% ipython --no-banner

In [1]: import numpy as np

In [2]: np.set_printoptions(suppress=True, linewidth=120)

In [3]: A = np.load("dump.npy")

In [4]: A
Out[4]: 
array([[2., 1., 0., 0.],
       [0., 2., 1., 0.],
       [0., 0., 2., 1.],
       [0., 0., 0., 2.]])

In [5]: # triangular, det is the product of the diagonal

In [6]: x0 = np.array([1, 2, 2, 1])

In [7]: target = A @ x0

In [8]: beta, lr = np.zeros(4), 1 / np.linalg.norm(A, 2) ** 2

In [9]: for i in range(20):
   ...:     beta -= lr * A.T @ (A @ beta - target)
   ...:     if i % 5 == 0: print(i, round(np.linalg.norm(A @ beta - target), 2))
   ...: 
0 0.25
5 0.02
10 0.01
15 0.0

In [10]: print(beta.round(2))
[1. 2. 2. 1.]

In [11]: round(float(np.linalg.cond(A)), 2)
Out[11]: 2.27

In [12]: round(float(np.abs(np.linalg.eigvals(A)).max()), 2)
Out[12]: 2.0

In [13]: A @ A
Out[13]: 
array([[4., 4., 1., 0.],
       [0., 4., 4., 1.],
       [0., 0., 4., 4.],
       [0., 0., 0., 4.]])

In [14]: np.round(np.linalg.matrix_power(A, 2), 2)
Out[14]: 
array([[4., 4., 1., 0.],
       [0., 4., 4., 1.],
       [0., 0., 4., 4.],
       [0., 0., 0., 4.]])

In [15]: rng = np.random.default_rng(50)

In [16]: K = (rng.random((6, 6)) < 0.3) + np.eye(6)

In [17]: K /= K.sum(axis=1, keepdims=True)

In [18]: K.round(2)
Out[18]: 
array([[0.5 , 0.  , 0.  , 0.  , 0.5 , 0.  ],
       [0.33, 0.33, 0.  , 0.33, 0.  , 0.  ],
       [0.  , 0.33, 0.67, 0.  , 0.  , 0.  ],
       [0.33, 0.  , 0.  , 0.33, 0.  , 0.33],
       [0.33, 0.33, 0.  , 0.  , 0.33, 0.  ],
       [0.  , 0.33, 0.  , 0.  , 0.  , 0.67]])

In [19]: w1 = np.array([[-1, 0, -1, 3, -3, -3],
    ...:     [-3, -1, 2, 0, -2, 3],
    ...:     [-3, 0, 1, -3, 3, -1],
    ...:     [-3, 3, 0, -1, 0, -1],
    ...:     [2, -2, 3, 1, 1, 1],
    ...:     [-1, 1, 2, 2, 1, 2]])

In [20]: beta = np.array([3, 4, -3, -4, 0, -5])

In [21]: hid = np.maximum(K @ w1 + beta, 0)

In [22]: print(np.linalg.matrix_rank(hid))
3

In [23]: (hid > 0).astype(int)
Out[23]: 
array([[1, 1, 0, 0, 0, 0],
       [1, 1, 0, 0, 0, 0],
       [0, 1, 0, 0, 1, 0],
       [1, 1, 0, 0, 0, 0],
       [1, 1, 0, 0, 0, 0],
       [1, 1, 0, 0, 0, 0]])

In [24]: hid.round(2)
Out[24]: 
array([[3.5 , 3.  , 0.  , 0.  , 0.  , 0.  ],
       [0.67, 4.67, 0.  , 0.  , 0.  , 0.  ],
       [0.  , 3.67, 0.  , 0.  , 1.33, 0.  ],
       [1.33, 5.33, 0.  , 0.  , 0.  , 0.  ],
       [2.33, 3.  , 0.  , 0.  , 0.  , 0.  ],
       [1.33, 4.33, 0.  , 0.  , 0.  , 0.  ]])

In [25]: W2 = np.array([[2, 3], [1, 1], [3, 2], [2, 2], [2, 0], [1, 3]])

In [26]: (hid @ W2).round(6).argmax(axis=1)
Out[26]: array([1, 1, 0, 1, 1, 1])

In [27]: np.round(np.trace(np.linalg.pinv(K) @ K), 2)
Out[27]: np.float64(5.0)

In [28]: np.abs(np.diag(np.linalg.qr(K)[1])) > 1e-9
Out[28]: array([ True,  True,  True,  True, False,  True])

In [29]: np.unique(K.round(6), axis=0).shape
Out[29]: (6, 6)

In [30]: np.allclose(K[:-1].T @ np.linalg.lstsq(K[:-1].T, K[-1])[0], K[-1])
Out[30]: True

In [31]: print(np.round(np.linalg.matrix_power(K, 100), 2) + 0)
[[0.36 0.18 0.   0.09 0.27 0.09]
 [0.36 0.18 0.   0.09 0.27 0.09]
 [0.36 0.18 0.   0.09 0.27 0.09]
 [0.36 0.18 0.   0.09 0.27 0.09]
 [0.36 0.18 0.   0.09 0.27 0.09]
 [0.36 0.18 0.   0.09 0.27 0.09]]

In [32]: np.round(np.linalg.matrix_power(K, 2), 2)
Out[32]: 
array([[0.42, 0.17, 0.  , 0.  , 0.42, 0.  ],
       [0.39, 0.11, 0.  , 0.22, 0.17, 0.11],
       [0.11, 0.33, 0.44, 0.11, 0.  , 0.  ],
       [0.28, 0.11, 0.  , 0.11, 0.17, 0.33],
       [0.39, 0.22, 0.  , 0.11, 0.28, 0.  ],
       [0.11, 0.33, 0.  , 0.11, 0.  , 0.44]])

In [33]: K @ np.ones(6)
Out[33]: array([1., 1., 1., 1., 1., 1.])

In [34]: pr = np.eye(6)[2]

In [35]: for _ in range(5):
    ...:     pr = pr @ K
    ...:     print(pr.round(2))
    ...: 
[0.   0.33 0.67 0.   0.   0.  ]
[0.11 0.33 0.44 0.11 0.   0.  ]
[0.2  0.26 0.3  0.15 0.06 0.04]
[0.26 0.22 0.2  0.14 0.12 0.07]
[0.29 0.2  0.13 0.12 0.17 0.09]

In [36]: U, sig, Vt = np.linalg.svd(K)

In [37]: V = Vt[:(sig > 1e-8).sum()]

In [38]: x0 = K[0] + -1 * K[2] + rng.integers(2) * np.eye(6)[2]

In [39]: x0.round(2)
Out[39]: array([ 0.5 , -0.33,  0.33,  0.  ,  0.5 ,  0.  ])

In [40]: print(np.round(V.T @ V, 2) + 0)
[[ 0.67  0.    0.    0.33  0.33  0.  ]
 [ 0.    1.    0.    0.    0.    0.  ]
 [ 0.    0.    1.    0.    0.    0.  ]
 [ 0.33  0.    0.    0.67 -0.33  0.  ]
 [ 0.33  0.    0.   -0.33  0.67  0.  ]
 [ 0.    0.    0.    0.    0.    1.  ]]

In [41]: print(round(float(np.linalg.norm(x0 - V.T @ V @ x0)), 2))
0.0

In [42]: np.allclose(V.T @ V @ x0, x0)
Out[42]: True

In [43]: labels = rng.permutation(6)

In [44]: labels
Out[44]: array([0, 5, 2, 4, 3, 1])

In [45]: other = K[labels][:, labels]

In [46]: np.round(np.trace(other), 2)
Out[46]: np.float64(2.83)

In [47]: np.round(np.sort(np.abs(np.linalg.eigvals(other))), 2) + 0
Out[47]: array([0.  , 0.42, 0.42, 0.67, 0.72, 1.  ])

In [48]: round(np.linalg.det(other), 2), round(np.linalg.det(K[labels]), 2)
Out[48]: (np.float64(0.0), np.float64(0.0))
